% python3 -q
>>> import numpy as np
>>> np.set_printoptions(precision=3, suppress=True, linewidth=140, floatmode="fixed")
>>> rd = lambda a: np.round(a, 3) + 0
>>> K = np.load("mat.npy")
>>> K
array([[4, 2, 0, 0],
       [2, 1, 0, 0],
       [0, 0, 0, 0],
       [0, 0, 0, 0]])
>>> proj = np.triu(np.array([[5, -3, 4, 7], [-2, -7, 5, -1], [-7, -2, -4, -1], [9, 5, -4, -7]]), 1) + np.eye(4)
>>> A2 = proj @ K @ np.linalg.inv(proj)
>>> proj @ K - K @ proj
array([[ -6.000,   9.000, -26.000, -26.000],
       [  0.000,   6.000, -13.000, -13.000],
       [  0.000,   0.000,   0.000,   0.000],
       [  0.000,   0.000,   0.000,   0.000]])
>>> mat = np.load("dump.npy")
>>> mat
array([[13,  2,  9],
       [ 2,  5,  9],
       [ 9,  9, 19]])
>>> G = mat.T @ mat
>>> np.diag(G)
array([254, 110, 523])
>>> np.trace(G), (mat ** 2).sum()
(np.int64(887), np.int64(887))
>>> (mat @ mat.T).shape
(3, 3)
>>> np.linalg.matrix_rank(G)
np.int64(3)
>>> evals, V = np.linalg.eigh(mat)
>>> rd(V.T @ mat @ V)
array([[ 0.105,  0.000,  0.000],
       [ 0.000,  8.289,  0.000],
       [ 0.000,  0.000, 28.606]])
>>> rd(np.abs(V[:, -1]))
array([0.502, 0.345, 0.793])
>>> rd(np.linalg.eigvalsh(mat + -2 * np.eye(3)))
array([-1.895,  6.289, 26.606])
>>> evals, V = np.linalg.eig(mat)
>>> rd(np.sort(np.linalg.eigvals(mat @ mat)))
array([  0.011,  68.706, 818.283])
>>> rd(np.sort(np.linalg.eigvals(np.linalg.inv(mat))))
array([0.035, 0.121, 9.484])
>>> rd(mat @ V[:, 0] - evals[0] * V[:, 0])
array([0.000, 0.000, 0.000])
>>> rd(np.sort(np.linalg.eigvals(mat.T)))
array([ 0.105,  8.289, 28.606])
>>> vec = np.ones(3)
>>> for _ in range(3):
...     vec = mat @ vec
...     vec /= np.linalg.norm(vec)
...     print(round(vec @ mat @ vec, 3))
... 
28.603
28.605
28.606
>>> rd(vec)
array([0.503, 0.345, 0.793])
>>> rd(np.linalg.eigvalsh(mat)[-1])
np.float64(28.606)
>>> proj = np.triu(np.array([[1, -1, 0], [-2, 0, 1], [-1, -1, -1]]), 1) + np.eye(3)
>>> A2 = proj @ mat @ np.linalg.inv(proj)
>>> A2
array([[11.000,  8.000, -8.000],
       [11.000, 25.000,  3.000],
       [ 9.000, 18.000,  1.000]])
>>> np.linalg.matrix_rank(A2)
np.int64(3)
>>> rd(np.linalg.det(A2))
np.float64(25.0)
>>> M = np.loadtxt("layer13.csv", delimiter=",")
>>> M
array([[-2.488,  1.046,  0.955],
       [ 1.046,  0.622,  1.601],
       [ 0.955,  1.601, -1.134]])
>>> G = M.T @ M
>>> rd(np.linalg.eigvalsh(G)[::-1])
array([8.998, 4.003, 4.001])
>>> rd(G)
array([[ 8.196, -0.423, -1.784],
       [-0.423,  4.044,  0.179],
       [-1.784,  0.179,  4.761]])
>>> (M @ M.T).shape
(3, 3)
